>>> import numpy as np
>>> np.set_printoptions(precision=2, suppress=True, linewidth=120, floatmode="fixed")
>>> A = np.loadtxt("m.csv", delimiter=",")
>>> print(A)
[[ 0.71  0.10 -0.54  0.43]
 [ 0.00  0.56 -0.45 -0.70]
 [ 0.65  0.21  0.68 -0.27]
 [ 0.26 -0.80 -0.20 -0.51]]
>>> x0 = np.array([0, -2, -2, 0])
>>> h1 = np.maximum(A @ x0, 0)
>>> print(np.tanh(A @ x0))
[ 0.71 -0.21 -0.95  0.96]
>>> print(h1)
[0.90 0.00 0.00 1.99]
>>> print(np.maximum(A @ x0, 0) - np.maximum(-A @ x0, 0))
[ 0.90 -0.21 -1.78  1.99]
>>> O, R = np.linalg.qr(A)
>>> print(np.round(O.T @ O, 2) + 0)
[[1.00 0.00 0.00 0.00]
 [0.00 1.00 0.00 0.00]
 [0.00 0.00 1.00 0.00]
 [0.00 0.00 0.00 1.00]]
>>> print(R.round(2) + 0)
[[-1.00  0.00  0.00  0.00]
 [ 0.00 -1.00  0.00  0.00]
 [ 0.00  0.00 -1.00  0.00]
 [ 0.00  0.00  0.00 -1.00]]
>>> print(O @ R)
[[ 0.71  0.10 -0.54  0.43]
 [ 0.00  0.56 -0.45 -0.70]
 [ 0.65  0.21  0.68 -0.27]
 [ 0.26 -0.80 -0.20 -0.51]]
>>> print(np.allclose(R.T @ R, A.T @ A))
True
>>> print(np.abs(np.diag(R)))
[1.00 1.00 1.00 1.00]
>>> x0 = np.array([2, 3, 0, 4])
>>> print(4 - np.linalg.matrix_rank(A - np.eye(4), tol=1e-8))
1
>>> print(np.round(np.linalg.inv(A), 2) + 0)
[[ 0.71  0.00  0.65  0.26]
 [ 0.10  0.56  0.21 -0.80]
 [-0.54 -0.45  0.68 -0.20]
 [ 0.43 -0.70 -0.27 -0.51]]
>>> print(np.abs(np.linalg.eigvals(A)))
[1.00 1.00 1.00 1.00]
>>> print(round(float(np.linalg.norm(x0)), 2), round(float(np.linalg.norm(A @ x0)), 2))
5.39 5.39
>>> A2 = np.linalg.invert(A)
Traceback (most recent call last):
  File "<python-input-20>", line 1, in <module>
    A2 = np.linalg.invert(A)
         ^^^^^^^^^^^^^^^^
AttributeError: module 'numpy.linalg' has no attribute 'invert'
>>> A2 = np.linalg.inv(A)
>>> print(A2.round(2) + 0)
[[ 0.71  0.00  0.65  0.26]
 [ 0.10  0.56  0.21 -0.80]
 [-0.54 -0.45  0.68 -0.20]
 [ 0.43 -0.70 -0.27 -0.51]]
>>> X = np.load("test6.npy")
>>> print(X)
[[ 0.00  1.00  0.00  0.00]
 [-1.00  0.00  0.00  0.00]
 [ 0.00  0.00  1.00  0.00]
 [ 0.00  0.00  0.00  1.00]]
>>> rng = np.random.default_rng(29)
>>> z = rng.permutation(4)
>>> A2 = X[:, z] * rng.choice([-1, 1], 4)
>>> print(A2)
[[ 0.00 -0.00  0.00  1.00]
 [ 0.00 -0.00 -1.00  0.00]
 [ 0.00 -1.00  0.00  0.00]
 [ 1.00 -0.00  0.00  0.00]]
>>> left, _, Vt = np.linalg.svd(X.T @ A2)
>>> print(z)
[3 2 0 1]
>>> print(left @ Vt)
[[ 0.00  0.00  1.00  0.00]
 [ 0.00  0.00  0.00  1.00]
 [ 0.00 -1.00  0.00  0.00]
 [ 1.00  0.00  0.00  0.00]]
>>> O, V = np.linalg.qr(A2[:, :1])[0], np.linalg.qr(A2[:, 1:])[0]
>>> sv = np.linalg.svd(O.T @ V, compute_uv=False)
>>> print(np.round(np.linalg.norm(O @ O.T - V @ V.T, 2), 2))
1.0
>>> print(sv)
[0.00]
>>> print((X != 0).astype(int))
[[0 1 0 0]
 [1 0 0 0]
 [0 0 1 0]
 [0 0 0 1]]
>>> print(np.sort(np.linalg.eigvals(X).real))
[0.00 0.00 1.00 1.00]
>>> print(np.flatnonzero(np.linalg.matrix_power((X != 0) + (X.T != 0) + np.eye(4), 4)[0]))
[0 1]
>>> print(X @ X.T)
[[1.00 0.00 0.00 0.00]
 [0.00 1.00 0.00 0.00]
 [0.00 0.00 1.00 0.00]
 [0.00 0.00 0.00 1.00]]
>>> z = rng.permutation(4)
>>> print(z)
[1 3 0 2]
>>> A2 = X[z][:, z]
>>> print(round(float(np.linalg.det(A2)), 2), round(np.linalg.det(X[z]), 2))
1.0 -1.0
>>> print(A2)
[[ 0.00  0.00 -1.00  0.00]
 [ 0.00  1.00  0.00  0.00]
 [ 1.00  0.00  0.00  0.00]
 [ 0.00  0.00  0.00  1.00]]
>>> print(np.sort(np.abs(np.linalg.eigvals(A2))))
[1.00 1.00 1.00 1.00]
>>> print(np.diag(A2))
[0.00 1.00 0.00 1.00]
>>> W0 = np.array([[0, 1], [-1, 0]])
>>> print(W0)
[[ 0  1]
 [-1  0]]
>>> hat = np.triu(np.array([[-2, 0], [2, -2]]), 1) + np.eye(2)
>>> A2 = hat @ W0 @ np.linalg.inv(hat)
>>> print(A2)
[[ 0.00  1.00]
 [-1.00  0.00]]
>>> print(hat @ W0 - W0 @ hat)
[[0.00 0.00]
 [0.00 0.00]]
>>> print(np.poly(A2))
[1.00 0.00 1.00]
>>> print(round(np.linalg.det(A2), 2))
1.0
>>> print(np.trace(A2), np.trace(W0))
0.0 0
>>> data = np.load("case19.npy")
>>> print(data)
[[ 1.02 -1.85 -0.10]
 [ 1.99  0.88 -1.77]
 [ 0.29  0.12  1.77]]
>>> def softmax(z):
...     e = np.exp(z - z.max(axis=-1, keepdims=True))
...     return e / e.sum(axis=-1, keepdims=True)
... 
>>> print(softmax(data[2] + 2))
[0.16 0.14 0.70]
>>> print(softmax(data[2]))
[0.16 0.14 0.70]
>>> att = data @ data.T / np.sqrt(3)
>>> print(softmax(att + np.triu(np.full(att.shape, -np.inf), 1)))
[[1.00 0.00 0.00]
 [0.01 0.99 0.00]
 [0.12 0.03 0.84]]
>>> print(np.round(softmax(att), 2) + 0)
[[0.85 0.09 0.06]
 [0.01 0.98 0.00]
 [0.12 0.03 0.84]]
>>> print(np.linalg.eigvals(data))
[0.87+2.02j 0.87-2.02j 1.92+0.00j]
>>> print(np.einsum("ii->", data))
3.67
>>> O, V = np.linalg.qr(data[:, :1])[0], np.linalg.qr(data[:, 1:])[0]
>>> sv = np.linalg.svd(O.T @ V, compute_uv=False)
>>> print(sv)
[0.57]
>>> print(np.round(np.linalg.norm(O @ O.T - V @ V.T, 2), 2))
1.0
>>> print(np.degrees(np.arccos(sv.clip(0, 1))))
[55.19]
>>> print((sv > 0.9).sum())
0
>>> A2 = data / np.sqrt((data ** 2).mean(axis=1, keepdims=True))
>>> print(data - data.mean(axis=1, keepdims=True))
[[ 1.33 -1.54  0.21]
 [ 1.62  0.51 -2.14]
 [-0.44 -0.61  1.04]]
>>> print(np.linalg.matrix_rank(data - data.mean(axis=1, keepdims=True)))
2
>>> F = np.array([[2, -1, 3], [0, -6, 8], [-6, -7, -1], [1, 0, 8]])
>>> F[:, 2] = 5 * F[:, 1]
>>> print(F)
[[  2  -1  -5]
 [  0  -6 -30]
 [ -6  -7 -35]
 [  1   0   0]]
>>> left, sv, Vt = np.linalg.svd(F)
>>> print(sv.round(2) + 0)
[47.48  4.71  0.00]
>>> print(np.argmax(sv[:-1] / (sv[1:] + 1e-6)) + 1)
2
>>> A2 = left[:, :2] @ np.diag(sv[:2]) @ Vt[:2]
>>> print(round(float(np.abs(F - A2).max()), 2))
0.0
>>> print(np.linalg.matrix_rank(A2))
2
>>> A2 = np.array([[-2, -3], [-5, -5]])
>>> Z = np.kron(A2, F)
>>> print(Z.shape)
(8, 6)
>>> print(np.linalg.matrix_rank(Z))
4
>>> print(round(np.linalg.norm(Z, 2), 2), round(np.linalg.norm(A2, 2) * np.linalg.norm(F, 2), 2))
375.7 375.7
>>> f = np.array([-2, -1, 2, 3])
>>> M = np.array([np.roll(f, i) for i in range(4)])
>>> print(M)
[[-2 -1  2  3]
 [ 3 -2 -1  2]
 [ 2  3 -2 -1]
 [-1  2  3 -2]]
>>> f, r1 = F[2], F[1]
>>> print(f @ r1)
1092
>>> print(f @ f)
1310
>>> p = (f @ r1) / (f @ f) * f
>>> print(r1 - p)
[ 5.00 -0.16 -0.82]
>>> print(round((r1 - p) @ f, 2))
-0.0
>>> O, R = np.linalg.qr(M)
>>> print(O)
[[-0.47 -0.24 -0.17 -0.83]
 [ 0.71 -0.47 -0.50 -0.17]
 [ 0.47  0.71  0.17 -0.50]
 [-0.24  0.47 -0.83  0.17]]
>>> print(round(abs(R[0, 0]), 2), round(float(np.linalg.norm(M[:, 0])), 2))
4.24 4.24
>>> print(np.round(O.T @ O, 2) + 0)
[[1.00 0.00 0.00 0.00]
 [0.00 1.00 0.00 0.00]
 [0.00 0.00 1.00 0.00]
 [0.00 0.00 0.00 1.00]]
>>> print(np.allclose(R.T @ R, M.T @ M))
True
>>> print(np.abs(np.diag(R)))
[4.24 4.24 2.67 2.67]
>>> print(R.round(2) + 0)
[[ 4.24  0.00 -3.30  0.00]
 [ 0.00  4.24  0.00 -3.30]
 [ 0.00  0.00 -2.67  0.00]
 [ 0.00  0.00  0.00 -2.67]]
>>> print(O.shape, R.shape)
(4, 4) (4, 4)
>>> print(O @ R)
[[-2.00 -1.00  2.00  3.00]
 [ 3.00 -2.00 -1.00  2.00]
 [ 2.00  3.00 -2.00 -1.00]
 [-1.00  2.00  3.00 -2.00]]
>>> x0 = np.array([4, 5, 9])
>>> print((F * x0).sum(axis=1))
[ -42 -300 -374    4]
>>> print(np.einsum("ij,j->i", F, x0))
[ -42 -300 -374    4]
>>> print(F @ np.eye(3)[2])
[ -5.00 -30.00 -35.00   0.00]
>>> print(F @ np.ones(3))
[ -4.00 -36.00 -48.00   1.00]
>>> print(np.linalg.norm(F @ x0) <= np.linalg.norm(F, 2) * np.linalg.norm(x0) + 1e-9)
True
>>> print(np.sign((F @ x0).round(6)))
[-1 -1 -1  1]
